% python3 -q
>>> import numpy as np
>>> np.set_printoptions(precision=2, suppress=True, linewidth=120, legacy="1.25")
>>> feats = np.load("data.npy")
>>> feats
array([[1.  , 0.2 , 0.04, 0.01, 0.  ],
       [0.2 , 1.  , 0.2 , 0.04, 0.01],
       [0.04, 0.2 , 1.  , 0.2 , 0.04],
       [0.01, 0.04, 0.2 , 1.  , 0.2 ],
       [0.  , 0.01, 0.04, 0.2 , 1.  ]])
>>> np.linalg.svd(feats, compute_uv=False)
array([1.4 , 1.17, 0.95, 0.79, 0.69])
>>> feats.shape
(5, 5)
>>> feats - feats[0]
array([[ 0.  ,  0.  ,  0.  ,  0.  ,  0.  ],
       [-0.8 ,  0.8 ,  0.16,  0.03,  0.01],
       [-0.96,  0.  ,  0.96,  0.19,  0.04],
       [-0.99, -0.16,  0.16,  0.99,  0.2 ],
       [-1.  , -0.19,  0.  ,  0.19,  1.  ]])
>>> round(float(np.linalg.norm(feats)), 2)
2.31
>>> np.unravel_index(np.abs(feats).argmax(), feats.shape)
(0, 0)
>>> np.count_nonzero(feats)
23
>>> np.linalg.matrix_rank(feats)
5
>>> np.abs(feats).max()
1.0
>>> np.diff(feats, axis=0)
array([[-0.8 ,  0.8 ,  0.16,  0.03,  0.01],
       [-0.16, -0.8 ,  0.8 ,  0.16,  0.03],
       [-0.03, -0.16, -0.8 ,  0.8 ,  0.16],
       [-0.01, -0.03, -0.16, -0.8 ,  0.8 ]])
>>> vals, vecs = np.linalg.eigh(feats)
>>> x = np.array([-1, -3, 1, -1, -3])
>>> np.abs(feats).sum(axis=1).max(), round(np.abs(vals).max(), 2)
(1.48, 1.4)
>>> round(x @ feats @ x, 2)
21.92
>>> np.round(vecs * np.maximum(vals, 0) @ vecs.T, 2) + 0
array([[1.  , 0.2 , 0.04, 0.01, 0.  ],
       [0.2 , 1.  , 0.2 , 0.04, 0.01],
       [0.04, 0.2 , 1.  , 0.2 , 0.04],
       [0.01, 0.04, 0.2 , 1.  , 0.2 ],
       [0.  , 0.01, 0.04, 0.2 , 1.  ]])
>>> np.round(vecs * np.sqrt(vals) @ vecs.T, 2) + 0
array([[0.99, 0.1 , 0.01, 0.  , 0.  ],
       [0.1 , 0.99, 0.1 , 0.01, 0.  ],
       [0.01, 0.1 , 0.99, 0.1 , 0.01],
       [0.  , 0.01, 0.1 , 0.99, 0.1 ],
       [0.  , 0.  , 0.01, 0.1 , 0.99]])
>>> np.linalg.norm(feats, axis=1)
array([1.02, 1.04, 1.04, 1.04, 1.02])
>>> np.round(np.linalg.norm(feats[3] - feats[2]), 2)
1.15
>>> round(float(np.linalg.norm(feats, 2)), 2)
1.4
>>> np.round(np.linalg.norm(feats) ** 2 / np.linalg.norm(feats, 2) ** 2, 2)
2.72
>>> np.round(np.linalg.norm(feats, "nuc"), 2)
5.0
>>> O, vecs = np.linalg.qr(feats[:, :1])[0], np.linalg.qr(feats[:, 1:])[0]
>>> sigma = np.linalg.svd(O.T @ vecs, compute_uv=False)
>>> np.degrees(np.arccos(sigma.clip(0, 1)))
array([67.27])
>>> (sigma > 0.9).sum()
0
>>> round(float(np.linalg.norm(O @ O.T - vecs @ vecs.T, 2)), 2)
1.0
>>> out = np.array([[1, 2, 0, 1, 1],
...     [1, 1, 2, 2, 2],
...     [2, 0, 0, 0, 2],
...     [1, 1, 2, 0, 1],
...     [2, 1, 1, 2, 1]])
>>> out[-1] = out[0]
>>> J = out + 0.1 * np.eye(5)
>>> J
array([[1.1, 2. , 0. , 1. , 1. ],
       [1. , 1.1, 2. , 2. , 2. ],
       [2. , 0. , 0.1, 0. , 2. ],
       [1. , 1. , 2. , 0.1, 1. ],
       [1. , 2. , 0. , 1. , 1.1]])
>>> x = np.ones(5)
>>> for _ in range(3):
...     x = feats @ x
...     x /= np.linalg.norm(x)
...     print(round(x @ feats @ x, 2))
... 
1.39
1.39
1.4
>>> round(np.linalg.eigvalsh(feats)[-1], 2)
1.4
>>> O, r_ = np.linalg.qr(J)
>>> O.shape, r_.shape
((5, 5), (5, 5))
>>> round(float(abs(r_[0, 0])), 2), round(np.linalg.norm(J[:, 0]), 2)
(2.87, 2.87)
>>> np.allclose(r_.T @ r_, J.T @ J)
True
>>> def softmax(z):
...     e = np.exp(z - z.max(axis=-1, keepdims=True))
...     return e / e.sum(axis=-1, keepdims=True)
... 
>>> softmax(J[2] + -3)
array([0.41, 0.06, 0.06, 0.06, 0.41])
>>> softmax(J[2])
array([0.41, 0.06, 0.06, 0.06, 0.41])
>>> att = J @ J.T / np.sqrt(5)
>>> softmax(att)[2] @ J
array([1.51, 0.7 , 0.68, 0.64, 1.73])
>>> softmax(att)
array([[0.28, 0.29, 0.07, 0.07, 0.28],
       [0.04, 0.84, 0.02, 0.06, 0.04],
       [0.09, 0.22, 0.5 , 0.09, 0.09],
       [0.08, 0.49, 0.08, 0.28, 0.08],
       [0.28, 0.3 , 0.07, 0.07, 0.28]])
>>> softmax(att + np.triu(np.full(att.shape, -np.inf), 1))
array([[1.  , 0.  , 0.  , 0.  , 0.  ],
       [0.04, 0.96, 0.  , 0.  , 0.  ],
       [0.11, 0.27, 0.61, 0.  , 0.  ],
       [0.08, 0.53, 0.08, 0.3 , 0.  ],
       [0.28, 0.3 , 0.07, 0.07, 0.28]])
>>> round(np.abs(np.linalg.eigvals(J)).max(), 2)
5.66
>>> np.allclose(J @ J.T, J.T @ J)
False
>>> round(np.trace(J), 2)
3.5
>>> Uu, sigma, vt = np.linalg.svd(J)
>>> np.argmax(sigma[:-1] / (sigma[1:] + 1e-6)) + 1
4
>>> sigma
array([5.74, 2.22, 2.09, 1.2 , 0.09])
>>> out = Uu[:, :4] @ np.diag(sigma[:4]) @ vt[:4]
>>> np.round(np.linalg.norm(J - out) / np.linalg.norm(J), 2)
0.01
>>> np.linalg.matrix_rank(out)
4
>>> np.linalg.matrix_rank(J, rtol=0.05)
4
>>> E = np.loadtxt("block6.csv", delimiter=",")
>>> E
array([[  4.08,   0.19,   1.48,   0.  ,   0.81,  -2.48],
       [-15.85, -11.2 , -12.75,   0.  ,  12.2 ,  11.75],
       [  4.76,   0.58,   1.97,   0.  ,   0.42,  -2.97],
       [ 22.43,  10.68,  14.59,   0.  ,  -9.68, -15.59],
       [  6.59,   1.62,   3.28,   0.  ,  -0.62,  -4.28],
       [  8.71,   2.83,   4.79,   0.  ,  -1.83,  -5.79],
       [ -2.07,  -3.32,  -2.9 ,   0.  ,   4.32,   1.9 ],
       [ -7.06,  -6.18,  -6.47,   0.  ,   7.18,   5.47],
       [  5.82,   1.18,   2.73,   0.  ,  -0.18,  -3.73],
       [  3.58,  -0.1 ,   1.13,   0.  ,   1.1 ,  -2.13],
       [-10.11,  -7.92,  -8.65,   0.  ,   8.92,   7.65],
       [  8.24,   2.57,   4.46,   0.  ,  -1.57,  -5.46],
       [ -3.79,  -4.31,  -4.14,   0.  ,   5.31,   3.14],
       [  8.87,   2.93,   4.91,   0.  ,  -1.93,  -5.91],
       [ -6.25,  -5.71,  -5.89,   0.  ,   6.71,   4.89],
       [  1.93,  -1.04,  -0.05,   0.  ,   2.04,  -0.95],
       [  5.04,   0.74,   2.17,   0.  ,   0.26,  -3.17],
       [  2.97,  -0.44,   0.69,   0.  ,   1.44,  -1.69],
       [ -2.79,  -3.74,  -3.42,   0.  ,   4.74,   2.42],
       [  2.9 ,  -0.49,   0.64,   0.  ,   1.49,  -1.64],
       [-10.49,  -8.14,  -8.92,   0.  ,   9.14,   7.92],
       [ -5.82,  -5.47,  -5.58,   0.  ,   6.47,   4.58],
       [  0.89,  -1.64,  -0.79,   0.  ,   2.64,  -0.21],
       [  1.31,  -1.39,  -0.49,   0.  ,   2.39,  -0.51],
       [  3.1 ,  -0.37,   0.79,   0.  ,   1.37,  -1.79],
       [ -0.12,  -2.21,  -1.51,   0.  ,   3.21,   0.51],
       [  3.25,  -0.28,   0.9 ,   0.  ,   1.28,  -1.9 ]])
>>> Uu, sigma, vt = np.linalg.svd(E)
>>> np.argmax(sigma[:-1] / (sigma[1:] + 1e-6)) + 1
4
>>> sigma.round(2) + 0
array([63.55, 16.08,  0.02,  0.01,  0.  ,  0.  ])
>>> out = Uu[:, :4] @ np.diag(sigma[:4]) @ vt[:4]
>>> round(np.abs(E - out).max(), 2)
0.0
>>> np.linalg.matrix_rank(out)
4
>>> round(float(np.linalg.norm(E - out) / np.linalg.norm(E)), 2)
0.0
